In [1]: import numpy as np

In [2]: import numpy.linalg as la

In [3]: np.set_printoptions(suppress=True, linewidth=200)

In [4]: tidy = lambda a: np.round(a, 1) + 0

In [5]: M = np.load("w.npy")

In [6]: M
Out[6]: 
array([[ -6,   2, -15,   5],
       [ -2,   0,  -5,   0],
       [-12,   4,   3,  -1],
       [ -4,   0,   1,   0]])

In [7]: q, R = la.qr(M)

In [8]: np.trace(q @ q.T)
Out[8]: np.float64(4.0)

In [9]: tidy(q.T @ q)
Out[9]: 
array([[1., 0., 0., 0.],
       [0., 1., 0., 0.],
       [0., 0., 1., 0.],
       [0., 0., 0., 1.]])

In [10]: tidy(q @ R)
Out[10]: 
array([[ -6.,   2., -15.,   5.],
       [ -2.,   0.,  -5.,   0.],
       [-12.,   4.,   3.,  -1.],
       [ -4.,   0.,   1.,   0.]])

In [11]: tidy(R)
Out[11]: 
array([[ 14.1,  -4.2,   4.2,  -1.3],
       [  0. ,   1.4,   0. ,   0.4],
       [  0. ,   0. , -15.6,   4.7],
       [  0. ,   0. ,   0. ,   1.6]])

In [12]: q, vecs = la.qr(M[:, :3])[0], la.qr(M[:, 3:])[0]

In [13]: sv = la.svd(q.T @ vecs, compute_uv=False)

In [14]: tidy(la.norm(q @ q.T - vecs @ vecs.T, 2))
Out[14]: np.float64(1.0)

In [15]: tidy(sv)
Out[15]: array([1.])

In [16]: (sv > 0.9).sum()
Out[16]: np.int64(1)

In [17]: tidy(np.degrees(np.arccos(sv.clip(0, 1))))
Out[17]: array([17.8])

In [18]: W0 = np.load("sample5.npy")

In [19]: W0
Out[19]: 
array([[ 1, -1,  1, -1],
       [ 1,  0,  0,  0]])

In [20]: th = np.radians(30)

In [21]: R = np.eye(4)

In [22]: R[1, 1] = R[2, 2] = np.cos(th)

In [23]: R[1, 2], R[2, 1] = -np.sin(th), np.sin(th)

In [24]: tidy(R)
Out[24]: 
array([[ 1. ,  0. ,  0. ,  0. ],
       [ 0. ,  0.9, -0.5,  0. ],
       [ 0. ,  0.5,  0.9,  0. ],
       [ 0. ,  0. ,  0. ,  1. ]])

In [25]: Y = W0 @ R.T

In [26]: tidy(np.abs(Y - W0).max(axis=0))
Out[26]: array([0. , 0.4, 0.6, 0. ])

In [27]: tidy(la.svd(W0, compute_uv=False)), tidy(la.svd(Y, compute_uv=False))
Out[27]: (array([2.1, 0.8]), array([2.1, 0.8]))
